$ python3 -q
>>> import numpy as np
>>> np.set_printoptions(suppress=True, linewidth=120)
>>> feats = np.vander(np.arange(4) - 1, 3, increasing=True)
>>> print(feats)
[[ 1 -1  1]
 [ 1  0  0]
 [ 1  1  1]
 [ 1  2  4]]
>>> q, R = np.linalg.qr(feats)
>>> print(abs(R[0, 0]), np.round(np.linalg.norm(feats[:, 0]), 2))
2.0 2.0
>>> print(R.round(2))
[[-2.   -1.   -3.  ]
 [ 0.   -2.24 -2.24]
 [ 0.    0.    2.  ]]
>>> print(np.allclose(R.T @ R, feats.T @ feats))
True
>>> def softmax(z):
...     e = np.exp(z - z.max(axis=-1, keepdims=True))
...     return e / e.sum(axis=-1, keepdims=True)
... 
>>> print(np.round(softmax(10 * R[0]), 2) + 0)
[0. 1. 0.]
>>> print(np.round(softmax(R[0]), 2))
[0.24 0.67 0.09]
>>> att = R @ R.T / np.sqrt(3)
>>> print(softmax(att).round(6).argmax(axis=1))
[0 1 2]
>>> print(np.round(softmax(att + np.triu(np.full(att.shape, -np.inf), 1)), 2) + 0)
[[1.   0.   0.  ]
 [0.35 0.65 0.  ]
 [0.   0.01 0.99]]
>>> print(np.round(softmax(att), 2) + 0)
[[0.95 0.05 0.  ]
 [0.35 0.65 0.  ]
 [0.   0.01 0.99]]
>>> B = np.array([[0, 3], [3, 0], [3, 2]])
>>> print(np.einsum("ij->j", feats))
[4 2 6]
>>> print(B.T @ feats.T)
[[ 0  0  6 18]
 [ 5  3  5 11]]
>>> print(np.einsum("ij,ij->i", feats, feats))
[ 3  1  3 21]
>>> A = np.loadtxt("case7.csv", delimiter=",")
>>> print(A)
[[  1.  -3.   9. -27.]
 [  1.  -2.   4.  -8.]
 [  1.  -1.   1.  -1.]
 [  1.   0.   0.   0.]
 [  1.   1.   1.   1.]]
>>> # row 0 is much longer than the rest
>>> print(np.round(np.linalg.norm(A, 2) / np.linalg.norm(A), 2))
0.99
>>> print(np.linalg.cond(A) > 100)
False
>>> print(round(np.log10(np.linalg.cond(A))))
2
>>> data = np.load("test15.npy")
>>> print(data)
[[-21.04  -8.66   2.07]
 [ -9.     2.68   0.78]
 [  6.73  -8.6    9.42]
 [ -0.02   0.69 -17.97]
 [  0.7   -2.04  -8.83]
 [ -4.11  19.25  14.04]
 [-11.95  -8.89   2.03]
 [-13.68   9.16  -6.55]
 [ 11.32  -2.86 -15.31]
 [ -8.33  -3.91  -7.82]
 [ -2.4    1.29 -15.41]
 [  3.02  20.9   14.86]
 [ -4.89  -9.46  10.3 ]
 [-17.86   0.17  -6.57]
 [ 13.3    9.61   9.7 ]
 [-12.08  -9.97  -4.96]
 [ -0.17 -13.3  -14.91]
 [  6.72   2.56   7.27]
 [-11.13 -11.41  -6.88]
 [  5.88  14.99   0.61]
 [  4.3   -9.93   3.96]
 [ 18.54 -10.15   2.8 ]
 [ -7.65  11.33  -3.26]
 [ -5.07  -7.47   6.39]
 [  1.4   11.51   3.01]
 [ 10.12   5.74  -4.53]
 [ 12.67  -7.66   6.64]
 [  9.75 -12.36  -3.18]]
>>> print(round(np.linalg.norm(data, 1), 2), round(float(np.linalg.norm(data, np.inf)), 2))
236.55 38.78
>>> print(np.round(np.linalg.norm(data, 2), 2))
58.73
>>> print(np.round(np.linalg.norm(data[16], 1), 2), np.round(np.linalg.norm(data[16], np.inf), 2))
28.38 14.91
>>> D = np.linalg.norm(data[:, None] - data[None], axis=-1)
>>> print(np.linalg.matrix_rank(D ** 2))
5
>>> print(D[:5, :5].round(2))
[[ 0.   16.59 28.73 30.51 25.2 ]
 [16.59  0.   21.2  20.88 14.45]
 [28.73 21.2   0.   29.7  20.31]
 [30.51 20.88 29.7   0.    9.57]
 [25.2  14.45 20.31  9.57  0.  ]]
>>> print(np.unravel_index(D.round(6).argmax(), D.shape))
(np.int64(11), np.int64(16))
>>> print(D.mean(axis=1).argmax())
11
>>> print(D.shape)
(28, 28)
>>> print(D[26].round(6).argsort(kind="stable")[:4])
[26  2 21 20]
>>> print((D + 1e9 * np.eye(28)).round(6).argmin(axis=1))
[ 6 22 20 10 10 11 15 22  3 15  3  5 23  7 17 18  4 14 15 24  2 26  7 12 19 19  2 20]
